$ ipython --no-banner

In [1]: import numpy as np

In [2]: import numpy.linalg as la

In [3]: np.set_printoptions(precision=2, suppress=True, linewidth=120)

In [4]: W0 = np.load("mat.npy")

In [5]: W0
Out[5]: 
array([[-1.,  1.,  0.,  0.,  0.,  0.,  0.],
       [ 0., -1.,  1.,  0.,  0.,  0.,  0.],
       [ 0.,  0., -1.,  1.,  0.,  0.,  0.],
       [ 0.,  0.,  0., -1.,  1.,  0.,  0.],
       [ 0.,  0.,  0.,  0., -1.,  1.,  0.],
       [ 0.,  0.,  0.,  0.,  0., -1.,  1.],
       [ 0.,  0.,  0.,  0.,  0.,  0., -1.]])

In [6]: Y = W0 / la.norm(W0, axis=1, keepdims=True)

In [7]: G = Y @ Y.T

In [8]: (np.abs(G) > 0.9).astype(int)
Out[8]: 
array([[1, 0, 0, 0, 0, 0, 0],
       [0, 1, 0, 0, 0, 0, 0],
       [0, 0, 1, 0, 0, 0, 0],
       [0, 0, 0, 1, 0, 0, 0],
       [0, 0, 0, 0, 1, 0, 0],
       [0, 0, 0, 0, 0, 1, 0],
       [0, 0, 0, 0, 0, 0, 1]])

In [9]: Q, r_ = la.qr(W0)

In [10]: Q
Out[10]: 
array([[ 1.,  0.,  0.,  0.,  0.,  0.,  0.],
       [-0.,  1.,  0.,  0.,  0.,  0.,  0.],
       [-0., -0.,  1.,  0.,  0.,  0.,  0.],
       [-0., -0., -0.,  1.,  0.,  0.,  0.],
       [-0., -0., -0., -0.,  1.,  0.,  0.],
       [-0., -0., -0., -0., -0.,  1.,  0.],
       [-0., -0., -0., -0., -0., -0.,  1.]])

In [11]: Q.shape, r_.shape
Out[11]: ((7, 7), (7, 7))

In [12]: Q.T @ Q
Out[12]: 
array([[1., 0., 0., 0., 0., 0., 0.],
       [0., 1., 0., 0., 0., 0., 0.],
       [0., 0., 1., 0., 0., 0., 0.],
       [0., 0., 0., 1., 0., 0., 0.],
       [0., 0., 0., 0., 1., 0., 0.],
       [0., 0., 0., 0., 0., 1., 0.],
       [0., 0., 0., 0., 0., 0., 1.]])

In [13]: la.matrix_rank(W0 - W0[0, 0] * np.eye(7))
Out[13]: np.int64(6)

In [14]: [int(la.matrix_rank(la.matrix_power(W0, p))) for p in range(1, 8)]
Out[14]: [7, 7, 7, 7, 7, 7, 7]

In [15]: X = np.loadtxt("dump.csv", delimiter=",")

In [16]: X
Out[16]: 
array([[ 0.94,  0.17,  0.29],
       [ 0.17,  0.49, -0.86],
       [ 0.29, -0.86, -0.43]])

In [17]: # equal to its transpose

In [18]: vals, V = la.eig(X)

In [19]: np.sort(la.eigvals(la.inv(X)))
Out[19]: array([-1.,  1.,  1.])

In [20]: np.round(X @ V[:, 0] - vals[0] * V[:, 0], 2) + 0
Out[20]: array([0., 0., 0.])

In [21]: np.sort(la.eigvals(X.T))
Out[21]: array([-1.,  1.,  1.])

In [22]: np.round(X.T @ X, 2) + 0
Out[22]: 
array([[1., 0., 0.],
       [0., 1., 0.],
       [0., 0., 1.]])

In [23]: la.pinv(X)
Out[23]: 
array([[ 0.94,  0.17,  0.29],
       [ 0.17,  0.49, -0.86],
       [ 0.29, -0.86, -0.43]])

In [24]: x = np.array([9, 9, 4])

In [25]: [p for p in range(1, 25) if np.allclose(la.matrix_power(X, p), np.eye(3))]
Out[25]: [2, 4, 6, 8, 10, 12, 14, 16, 18, 20, 22, 24]

In [26]: round(float(la.norm(x)), 2), np.round(la.norm(X @ x), 2)
Out[26]: (13.34, np.float64(13.34))

In [27]: la.inv(X)
Out[27]: 
array([[ 0.94,  0.17,  0.29],
       [ 0.17,  0.49, -0.86],
       [ 0.29, -0.86, -0.43]])

In [28]: vals, V = la.eigvalsh(X)
ValueError: too many values to unpack (expected 2)


In [29]: vals, V = la.eigh(X)

In [30]: np.round(V.T @ V, 2) + 0
Out[30]: 
array([[1., 0., 0.],
       [0., 1., 0.],
       [0., 0., 1.]])

In [31]: vals.sum(), np.trace(X)
Out[31]: (np.float64(1.0), np.float64(1.0))

In [32]: la.eigvalsh(X @ X)
Out[32]: array([1., 1., 1.])

In [33]: la.svd(X, compute_uv=False)
Out[33]: array([1., 1., 1.])

In [34]: (vals > 1e-8).sum(), (vals < -1e-8).sum()
Out[34]: (np.int64(2), np.int64(1))

In [35]: np.unique(vals.round(6) + 0, return_counts=True)[1]
Out[35]: array([1, 2])

In [36]: Q, V = la.qr(W0[:, :6])[0], la.qr(W0[:, 6:])[0]

In [37]: s = la.svd(Q.T @ V, compute_uv=False)

In [38]: (s > 0.9).sum()
Out[38]: np.int64(0)

In [39]: np.round(la.norm(Q @ Q.T - V @ V.T, 2), 2)
Out[39]: np.float64(1.0)

In [40]: m1 = np.load("arr.npy")

In [41]: m1
Out[41]: 
array([[1.  , 0.2 , 0.04, 0.01, 0.  , 0.  ],
       [0.2 , 1.  , 0.2 , 0.04, 0.01, 0.  ],
       [0.04, 0.2 , 1.  , 0.2 , 0.04, 0.01],
       [0.01, 0.04, 0.2 , 1.  , 0.2 , 0.04],
       [0.  , 0.01, 0.04, 0.2 , 1.  , 0.2 ],
       [0.  , 0.  , 0.01, 0.04, 0.2 , 1.  ]])

In [42]: vals, V = la.eigh(m1)

In [43]: np.unique(vals.round(6) + 0, return_counts=True)[1]
Out[43]: array([1, 1, 1, 1, 1, 1])

In [44]: np.round(V.T @ V, 2) + 0
Out[44]: 
array([[1., 0., 0., 0., 0., 0.],
       [0., 1., 0., 0., 0., 0.],
       [0., 0., 1., 0., 0., 0.],
       [0., 0., 0., 1., 0., 0.],
       [0., 0., 0., 0., 1., 0.],
       [0., 0., 0., 0., 0., 1.]])

In [45]: la.eigvalsh(m1 + -1 * np.eye(6))
Out[45]: array([-0.31, -0.24, -0.13,  0.03,  0.24,  0.42])

In [46]: (vals > 1e-8).sum(), (vals < -1e-8).sum()
Out[46]: (np.int64(6), np.int64(0))

In [47]: K = np.array([[3, 3, 1, 0, 0, 1, 3],
    ...:     [1, 1, 0, 3, 1, 2, 2],
    ...:     [3, 2, 0, 2, 2, 1, 3],
    ...:     [1, 3, 0, 3, 3, 2, 2],
    ...:     [3, 3, 2, 0, 2, 1, 3],
    ...:     [2, 0, 2, 1, 1, 0, 1],
    ...:     [1, 2, 3, 1, 2, 3, 0]])

In [48]: K
Out[48]: 
array([[3, 3, 1, 0, 0, 1, 3],
       [1, 1, 0, 3, 1, 2, 2],
       [3, 2, 0, 2, 2, 1, 3],
       [1, 3, 0, 3, 3, 2, 2],
       [3, 3, 2, 0, 2, 1, 3],
       [2, 0, 2, 1, 1, 0, 1],
       [1, 2, 3, 1, 2, 3, 0]])

In [49]: Y = K / la.norm(K, axis=1, keepdims=True)

In [50]: G = Y @ Y.T

In [51]: G[4]
Out[51]: array([0.93, 0.6 , 0.87, 0.72, 1.  , 0.75, 0.69])

In [52]: (np.abs(G) > 0.9).astype(int)
Out[52]: 
array([[1, 0, 0, 0, 1, 0, 0],
       [0, 1, 0, 0, 0, 0, 0],
       [0, 0, 1, 0, 0, 0, 0],
       [0, 0, 0, 1, 0, 0, 0],
       [1, 0, 0, 0, 1, 0, 0],
       [0, 0, 0, 0, 0, 1, 0],
       [0, 0, 0, 0, 0, 0, 1]])

In [53]: la.norm(Y, axis=1)
Out[53]: array([1., 1., 1., 1., 1., 1., 1.])

In [54]: np.sort(np.abs(la.eigvals(K)))
Out[54]: array([ 0.96,  1.67,  1.67,  1.9 ,  1.9 ,  2.39, 11.43])

In [55]: assert K == K.T
ValueError: The truth value of an array with more than one element is ambiguous. Use a.any() or a.all()


In [56]: round(la.det(K), 2)
Out[56]: np.float64(264.0)

In [57]: np.allclose(K, K.T)
Out[57]: False

In [58]: la.matrix_power(K, 3)
Out[58]: 
array([[230, 227, 139, 171, 174, 173, 227],
       [225, 228, 132, 166, 178, 167, 229],
       [296, 290, 178, 217, 221, 223, 295],
       [315, 324, 194, 232, 250, 243, 317],
       [312, 312, 193, 221, 229, 239, 307],
       [168, 174, 110, 119, 122, 138, 167],
       [257, 285, 168, 175, 198, 213, 256]])

In [59]: (K - K.T) / 2
Out[59]: 
array([[ 0. ,  1. , -1. , -0.5, -1.5, -0.5,  1. ],
       [-1. ,  0. , -1. ,  0. , -1. ,  1. ,  0. ],
       [ 1. ,  1. ,  0. ,  1. ,  0. , -0.5,  0. ],
       [ 0.5,  0. , -1. ,  0. ,  1.5,  0.5,  0.5],
       [ 1.5,  1. ,  0. , -1.5,  0. ,  0. ,  0.5],
       [ 0.5, -1. ,  0.5, -0.5,  0. ,  0. , -1. ],
       [-1. ,  0. ,  0. , -0.5, -0.5,  1. ,  0. ]])

In [60]: np.trace(K)
Out[60]: np.int64(9)

In [61]: def softmax(z):
    ...:     e = np.exp(z - z.max(axis=-1, keepdims=True))
    ...:     return e / e.sum(axis=-1, keepdims=True)
    ...: 

In [62]: softmax(K).sum(axis=1)
Out[62]: array([1., 1., 1., 1., 1., 1., 1.])

In [63]: softmax(K[2] + -2)
Out[63]: array([0.3 , 0.11, 0.02, 0.11, 0.11, 0.04, 0.3 ])

In [64]: softmax(K[2])
Out[64]: array([0.3 , 0.11, 0.02, 0.11, 0.11, 0.04, 0.3 ])

In [65]: att = K @ K.T / np.sqrt(7)

In [66]: np.round(softmax(att), 2) + 0
Out[66]: 
array([[0.37, 0.  , 0.08, 0.01, 0.54, 0.  , 0.  ],
       [0.01, 0.13, 0.2 , 0.61, 0.03, 0.  , 0.01],
       [0.05, 0.01, 0.48, 0.23, 0.23, 0.  , 0.  ],
       [0.  , 0.01, 0.06, 0.9 , 0.02, 0.  , 0.  ],
       [0.09, 0.  , 0.06, 0.02, 0.83, 0.  , 0.  ],
       [0.09, 0.03, 0.2 , 0.06, 0.42, 0.09, 0.09],
       [0.01, 0.  , 0.01, 0.08, 0.08, 0.  , 0.81]])

In [67]: softmax(att).round(6).argmax(axis=1)
Out[67]: array([4, 3, 2, 3, 4, 4, 6])

In [68]: np.round(softmax(att + np.triu(np.full(att.shape, -np.inf), 1)), 2) + 0
Out[68]: 
array([[1.  , 0.  , 0.  , 0.  , 0.  , 0.  , 0.  ],
       [0.09, 0.91, 0.  , 0.  , 0.  , 0.  , 0.  ],
       [0.09, 0.02, 0.89, 0.  , 0.  , 0.  , 0.  ],
       [0.  , 0.01, 0.07, 0.92, 0.  , 0.  , 0.  ],
       [0.09, 0.  , 0.06, 0.02, 0.83, 0.  , 0.  ],
       [0.1 , 0.03, 0.22, 0.07, 0.47, 0.1 , 0.  ],
       [0.01, 0.  , 0.01, 0.08, 0.08, 0.  , 0.81]])

In [69]: softmax(att)[2] @ K
Out[69]: array([2.52, 2.49, 0.51, 1.68, 2.12, 1.24, 2.76])

In [70]: Y = K / np.sqrt((K ** 2).mean(axis=1, keepdims=True))

In [71]: la.matrix_rank(K - K.mean(axis=1, keepdims=True))
Out[71]: np.int64(6)

In [72]: Y[3]
Out[72]: array([0.44, 1.32, 0.  , 1.32, 1.32, 0.88, 0.88])

In [73]: la.norm(Y, axis=1)
Out[73]: array([2.65, 2.65, 2.65, 2.65, 2.65, 2.65, 2.65])

In [74]: K - K.mean(axis=1, keepdims=True)
Out[74]: 
array([[ 1.43,  1.43, -0.57, -1.57, -1.57, -0.57,  1.43],
       [-0.43, -0.43, -1.43,  1.57, -0.43,  0.57,  0.57],
       [ 1.14,  0.14, -1.86,  0.14,  0.14, -0.86,  1.14],
       [-1.  ,  1.  , -2.  ,  1.  ,  1.  ,  0.  ,  0.  ],
       [ 1.  ,  1.  ,  0.  , -2.  ,  0.  , -1.  ,  1.  ],
       [ 1.  , -1.  ,  1.  ,  0.  ,  0.  , -1.  ,  0.  ],
       [-0.71,  0.29,  1.29, -0.71,  0.29,  1.29, -1.71]])

In [75]: J = np.load("w.npy")

In [76]: J
Out[76]: 
array([[ 0.97, -0.09, -0.09, -0.21],
       [-0.09,  0.74, -0.26, -0.62],
       [-0.09, -0.26,  0.74, -0.62],
       [-0.21, -0.62, -0.62, -0.44]])

In [77]: # equal to its transpose

In [78]: proj = np.triu(np.array([[3, 2, -2, -1], [1, -2, -3, 2], [0, -3, -1, 2], [-3, 0, 2, 1]]), 1) + np.eye(4)

In [79]: Y = proj @ J @ la.inv(proj)

In [80]: np.round(np.poly(Y), 2) + 0
Out[80]: array([ 1., -2.,  0.,  2., -1.])

In [81]: round(la.det(Y), 2)
Out[81]: np.float64(-1.0)

In [82]: la.norm(J, axis=0)
Out[82]: array([1., 1., 1., 1.])

In [83]: la.norm(J, axis=1)
Out[83]: array([1., 1., 1., 1.])

In [84]: round(float(la.norm(J[1], 1)), 2), np.round(la.norm(J[1], np.inf), 2)
Out[84]: (1.71, np.float64(0.74))

In [85]: round(float(la.norm(J[1] - J[0])), 2)
Out[85]: 1.41

In [86]: round(la.norm(J, "nuc"), 2)
Out[86]: np.float64(4.0)
